In [1]: import numpy as np

In [2]: np.set_printoptions(precision=3, suppress=True, linewidth=100)

In [3]: def rd(a):
   ...:     return np.round(a, 3) + 0
   ...: 

In [4]: other = np.array([[1, 1, 2], [3, 2, 1], [5, 5, 0], [4, 4, 3], [0, 3, 4], [4, 3, 1]])

In [5]: cent = np.array([[0, 0, 2, -1, 0, -2], [1, -2, 0, -1, -2, 0], [0, -1, 2, 2, -1, 2]])

In [6]: rng = np.random.default_rng(868)

In [7]: J = other @ cent + 0.02 * rng.normal(size=(6, 6))

In [8]: print(rd(J))
[[  0.988  -4.014   5.958   1.98   -4.013   2.004]
 [  2.005  -5.005   8.02   -3.004  -5.021  -4.022]
 [  5.007  -9.995   9.996 -10.007 -10.002 -10.016]
 [  4.005 -10.99   14.009  -1.958 -11.023  -1.994]
 [  3.017 -10.015   8.      5.022 -10.003   8.002]
 [  3.011  -6.996   9.979  -5.016  -7.015  -5.972]]

In [9]: print(rd(np.linalg.norm(J[4], 1)), rd(np.linalg.norm(J[4], np.inf)))
44.059 10.015

In [10]: print(rd(np.linalg.norm(J, axis=0)))
[ 8.017 20.275 23.655 12.934 20.301 14.973]

In [11]: print(rd(J[4] @ J[0]))
156.962

In [12]: print(rd(np.linalg.norm(J) ** 2 / np.linalg.norm(J, 2) ** 2))
1.217

In [13]: print(rd(np.linalg.norm(J, 1)), rd(np.linalg.norm(J, np.inf)))
55.962 55.023

In [14]: print(rd(np.linalg.norm(J, 2)))
38.871

In [15]: print(np.linalg.norm(J, axis=1).argmax())
2

In [16]: f = np.array([1, 1, -1, 0, 0])

In [17]: data = np.outer(rng.normal(size=16), f) + 0.02 * rng.normal(size=(16, 5))

In [18]: print(rd(data))
[[ 1.433  1.405 -1.401 -0.019 -0.02 ]
 [ 1.034  1.05  -1.039  0.035 -0.02 ]
 [-0.041  0.008 -0.008 -0.014  0.015]
 [-0.544 -0.556  0.532  0.01   0.009]
 [-0.732 -0.771  0.698  0.02   0.01 ]
 [-0.525 -0.562  0.563 -0.004 -0.006]
 [ 0.531  0.532 -0.513  0.015 -0.004]
 [-0.474 -0.491  0.513  0.013  0.   ]
 [-0.763 -0.769  0.766 -0.006  0.015]
 [ 0.355  0.377 -0.353  0.035  0.017]
 [ 0.687  0.663 -0.664 -0.031 -0.009]
 [ 0.504  0.527 -0.519 -0.023  0.003]
 [ 0.231  0.235 -0.271  0.002  0.009]
 [-0.267 -0.233  0.28  -0.019  0.015]
 [ 0.267  0.242 -0.301  0.017 -0.023]
 [ 0.714  0.687 -0.717 -0.026 -0.014]]

In [19]: ang = np.radians(46)

In [20]: r_ = np.eye(5)

In [21]: r_[0, 0] = r_[4, 4] = np.cos(ang)

In [22]: r_[0, 4], r_[4, 0] = -np.sin(ang), np.sin(ang)

In [23]: print(rd(r_))
[[ 0.695  0.     0.     0.    -0.719]
 [ 0.     1.     0.     0.     0.   ]
 [ 0.     0.     1.     0.     0.   ]
 [ 0.     0.     0.     1.     0.   ]
 [ 0.719  0.     0.     0.     0.695]]

In [24]: other = data @ r_.T

In [25]: print(np.allclose(np.linalg.norm(data, axis=1), np.linalg.norm(other, axis=1)))
True

In [26]: print(np.allclose(data @ data.T, other @ other.T))
True
